% ipython --no-banner

In [1]: import numpy as np

In [2]: np.set_printoptions(precision=3, suppress=True, linewidth=100)

In [3]: X = np.load("data.npy")

In [4]: X
Out[4]: 
array([[ 2,  2,  0, -2, -1, -3,  1,  3, -2,  0,  0,  2,  2,  3, -1],
       [ 0, -1, -3,  1, -2, -2,  2,  0,  3, -2,  2,  0,  2,  2,  2],
       [ 0,  0, -1, -2, -2,  0,  0,  2,  1,  3, -1, -3,  1, -2, -1],
       [ 0,  0,  0, -2,  1,  3,  0, -2,  0, -3,  2, -1, -1,  2,  1],
       [ 0,  0,  0,  0,  3,  2,  3,  3, -3,  0, -1,  3,  2, -3,  0],
       [ 0,  0,  0,  0,  0,  3,  0,  0, -1, -1, -3,  0,  1, -3,  3],
       [ 0,  0,  0,  0,  0,  0,  3, -1,  0,  1, -2, -2, -3,  2, -1],
       [ 0,  0,  0,  0,  0,  0,  0, -3,  0, -1, -3, -2, -3, -1, -3],
       [ 0,  0,  0,  0,  0,  0,  0,  0, -3, -3,  2, -1,  0,  3, -3],
       [ 0,  0,  0,  0,  0,  0,  0,  0,  0, -1, -3, -1,  2,  0, -3],
       [ 0,  0,  0,  0,  0,  0,  0,  0,  0,  0, -3,  1,  3, -1,  1],
       [ 0,  0,  0,  0,  0,  0,  0,  0,  0,  0,  0,  2, -1, -3, -3],
       [ 0,  0,  0,  0,  0,  0,  0,  0,  0,  0,  0,  0,  1, -1, -1],
       [ 0,  0,  0,  0,  0,  0,  0,  0,  0,  0,  0,  0,  0,  3,  3],
       [ 0,  0,  0,  0,  0,  0,  0,  0,  0,  0,  0,  0,  0,  0,  0]])

In [5]: x = np.array([3, 3, 3, 0, 3, 1, 3, 3, 3, 0, 0, 3, 2, 1, 0])

In [6]: h = np.maximum(X @ x, 0)

In [7]: np.tanh(X @ x)
Out[7]: 
array([ 1.   ,  0.762, -1.   , -0.995,  1.   , -0.762, -0.999, -1.   , -1.   ,  0.762,  1.   ,
        0.762,  0.762,  0.995,  0.   ])

In [8]: X.T @ h
Out[8]: array([  50,   49,   -3,  -49,   63,  -17,  117,  165, -137,   -3,  -55,  149,  138,  -16,  -13])

In [9]: h
Out[9]: array([25,  1,  0,  0, 30,  0,  0,  0,  0,  1,  8,  1,  1,  3,  0])

In [10]: A = np.load("run9.npy")

In [11]: A
Out[11]: 
array([[1, 0, 0, 0, 0, 0, 0, 0, 0, 0, 0, 0],
       [1, 1, 0, 0, 0, 0, 0, 0, 0, 0, 0, 0],
       [1, 3, 1, 0, 0, 0, 0, 0, 0, 0, 0, 0],
       [3, 3, 0, 1, 0, 0, 0, 0, 0, 0, 0, 0],
       [2, 3, 0, 2, 1, 0, 0, 0, 0, 0, 0, 0],
       [2, 2, 2, 3, 0, 1, 0, 0, 0, 0, 0, 0],
       [0, 1, 0, 0, 2, 3, 1, 0, 0, 0, 0, 0],
       [2, 3, 3, 0, 1, 0, 0, 1, 0, 0, 0, 0],
       [2, 3, 2, 0, 2, 2, 1, 3, 1, 0, 0, 0],
       [3, 2, 2, 1, 1, 1, 1, 0, 3, 1, 0, 0],
       [3, 2, 1, 1, 0, 0, 1, 3, 2, 1, 1, 0],
       [1, 3, 0, 2, 2, 3, 1, 0, 0, 0, 3, 1]])

In [12]: # triangular

In [13]: np.linalg.matrix_rank(X - X[0, 0] * np.eye(15))
Out[13]: np.int64(14)

In [14]: np.prod(np.diag(X)), round(np.linalg.det(X), 3)
Out[14]: (np.int64(0), np.float64(0.0))

In [15]: np.sort(np.linalg.eigvals(X))
Out[15]: array([-3., -3., -3., -2., -1., -1., -1.,  0.,  1.,  2.,  2.,  3.,  3.,  3.,  3.])

In [16]: B = A / np.sqrt((A ** 2).mean(axis=1, keepdims=True))

In [17]: B[3]
Out[17]: array([2.384, 2.384, 0.   , 0.795, 0.   , 0.   , 0.   , 0.   , 0.   , 0.   , 0.   , 0.   ])
